$ python -q
>>> import numpy as np
>>> np.set_printoptions(suppress=True, linewidth=160)
>>> A = np.tril(np.array([[-1, -3, 0], [4, -3, 1], [4, -3, -1]]), -1) + np.eye(3, dtype=int)
>>> print(A)
[[ 1  0  0]
 [ 4  1  0]
 [ 4 -3  1]]
>>> # triangular, det is the product of the diagonal
>>> rng = np.random.default_rng(498739)
>>> labels = rng.permutation(3)
>>> out = A[:, labels] * rng.choice([-1, 1], 3)
>>> out
array([[ 0,  0,  1],
       [-1,  0,  4],
       [ 3, -1,  4]])
>>> left, _, vt = np.linalg.svd(A.T @ out)
>>> np.round(left @ vt, 1) + 0
array([[ 0.,  0.,  1.],
       [-1.,  0.,  0.],
       [ 0., -1.,  0.]])
>>> labels
array([1, 2, 0])
>>> np.round(np.sort(np.abs(np.linalg.eigvals(out))), 1)
array([0.5, 0.5, 3.8])
>>> np.allclose(out @ out.T, out.T @ out)
False
>>> (out - out.T) / 2
array([[ 0. ,  0.5, -1. ],
       [-0.5,  0. ,  2.5],
       [ 1. , -2.5,  0. ]])
>>> u = np.array([0, -2, -2])
>>> np.polyval(u, A[0])
array([-4, -2, -2])
>>> print(np.array([np.convolve(row, u, "same") for row in A]))
[[ -2  -2   0]
 [ -8 -10  -2]
 [ -8  -2   4]]
>>> np.correlate(A[0], A[2], "full")
array([ 1, -3,  4,  0,  0])
>>> K = np.load("arr.npy")
>>> K
array([[ 60,   3,  -6, -33, -34],
       [  3,  33,  28, -12, -20],
       [ -6,  28,  59,   6, -29],
       [-33, -12,   6,  46,  28],
       [-34, -20, -29,  28,  46]])
>>> evals, evecs = np.linalg.eigh(K)
>>> x = np.array([2, 0, 0, 1, 2])
>>> round(x @ K @ x / (x @ x), 1), round(float(evals[0]), 1), round(float(evals[-1]), 1)
(np.float64(19.8), 2.3, 124.0)
>>> np.round(evecs * np.sqrt(evals) @ evecs.T, 1)
array([[ 7. , -0.1, -0.8, -2.1, -2.6],
       [-0.1,  5.1,  2.2, -1.1, -1.2],
       [-0.8,  2.2,  6.8,  1. , -2.5],
       [-2.1, -1.1,  1. ,  5.9,  2.1],
       [-2.6, -1.2, -2.5,  2.1,  5.2]])
>>> np.abs(K).sum(axis=1).max(), round(float(np.abs(evals).max()), 1)
(np.int64(157), 124.0)
>>> np.linalg.matrix_power(K, 3)
array([[ 655315,  203809,  108092, -539270, -558242],
       [ 203809,  243335,  315136, -195321, -348264],
       [ 108092,  315136,  482239, -116182, -374532],
       [-539270, -195321, -116182,  461740,  481684],
       [-558242, -348264, -374532,  481684,  649487]])
>>> (K + K.T) / 2
array([[ 60.,   3.,  -6., -33., -34.],
       [  3.,  33.,  28., -12., -20.],
       [ -6.,  28.,  59.,   6., -29.],
       [-33., -12.,   6.,  46.,  28.],
       [-34., -20., -29.,  28.,  46.]])
>>> print(np.allclose(K @ K.T, K.T @ K))
True
>>> np.trace(K)
np.int64(244)
>>> arr = np.load("m.npy")
>>> print(arr)
[[ 2 -1 -2 -2]
 [ 1  0 -1 -2]
 [ 2 -1 -2 -1]
 [ 0  0  0  0]]
>>> rk = np.linalg.matrix_rank(arr)
>>> rk
np.int64(3)
>>> null = np.linalg.svd(arr)[2][rk:].T
>>> print([int(np.linalg.matrix_rank(arr[:, :j + 1])) for j in range(4)])
[1, 2, 2, 3]
>>> np.allclose(arr @ null, 0)
True
>>> np.round(arr @ null, 1) + 0
array([[0.],
       [0.],
       [0.],
       [0.]])
>>> [int(np.linalg.matrix_rank(arr[:i])) for i in range(1, len(arr) + 1)]
[1, 2, 3, 3]
>>> np.round(null @ null.T, 1) + 0
array([[0.5, 0. , 0.5, 0. ],
       [0. , 0. , 0. , 0. ],
       [0.5, 0. , 0.5, 0. ],
       [0. , 0. , 0. , 0. ]])
>>> np.round(null[:, 0] / null[np.abs(null[:, 0]).round(6).argmax(), 0], 1) + 0
array([1., 0., 1., 0.])
>>> [int(np.linalg.matrix_rank(np.delete(arr, i, axis=0))) for i in range(4)]
[2, 2, 2, 3]
>>> null.shape
(4, 1)
